>>> import numpy as np
>>> import numpy.linalg as la
>>> np.set_printoptions(precision=2, suppress=True, linewidth=200, legacy="1.25")
>>> E = np.load("layer12.npy")
>>> E
array([[-3,  3,  1,  0, -2],
       [ 3, -3, -2,  1,  1],
       [ 2,  2,  0,  2, -2],
       [-2, -3, -3,  2,  0],
       [ 0, -2,  2, -3,  1]])
>>> W = np.array([[0, 1, -2], [-1, -2, -2], [1, -2, 1], [-2, 2, 2], [0, 0, 0]])
>>> b = np.array([-2, 1, -1])
>>> act = np.maximum(E @ W + b, 0)
>>> (act > 0).mean(axis=0)
array([0.2, 0.6, 0.2])
>>> act
array([[ 0,  0,  0],
       [ 0, 16,  0],
       [ 0,  3,  0],
       [ 0, 15, 10],
       [ 8,  0,  0]])
>>> basis = np.array([[3, 2], [3, 0], [-1, -2]])
>>> (act @ basis).round(6).argmax(axis=1)
array([0, 0, 0, 0, 0])
>>> W @ basis
array([[ 5,  4],
       [-7,  2],
       [-4,  0],
       [-2, -8],
       [ 0,  0]])
>>> q = E.astype(float).copy()
>>> for j in range(5):
...     q[:, j] -= q[:, :j] @ (q[:, :j].T @ q[:, j])
...     q[:, j] /= la.norm(q[:, j])
... 
>>> np.round(q.T @ q, 2) + 0
array([[1., 0., 0., 0., 0.],
       [0., 1., 0., 0., 0.],
       [0., 0., 1., 0., 0.],
       [0., 0., 0., 1., 0.],
       [0., 0., 0., 0., 1.]])
>>> x = np.array([4, 0, 5, 7, 6])
>>> target = E @ x
>>> target
array([-19,  15,  10,  -9,  -5])
>>> np.round(la.solve(E, 4 * target), 2) + 0
array([16.,  0., 20., 28., 24.])
>>> np.round(la.solve(E, E[:, 3]), 2) + 0
array([0., 0., 0., 1., 0.])
>>> np.round(la.solve(E.T, E[4]), 2) + 0
array([0., 0., 0., 0., 1.])
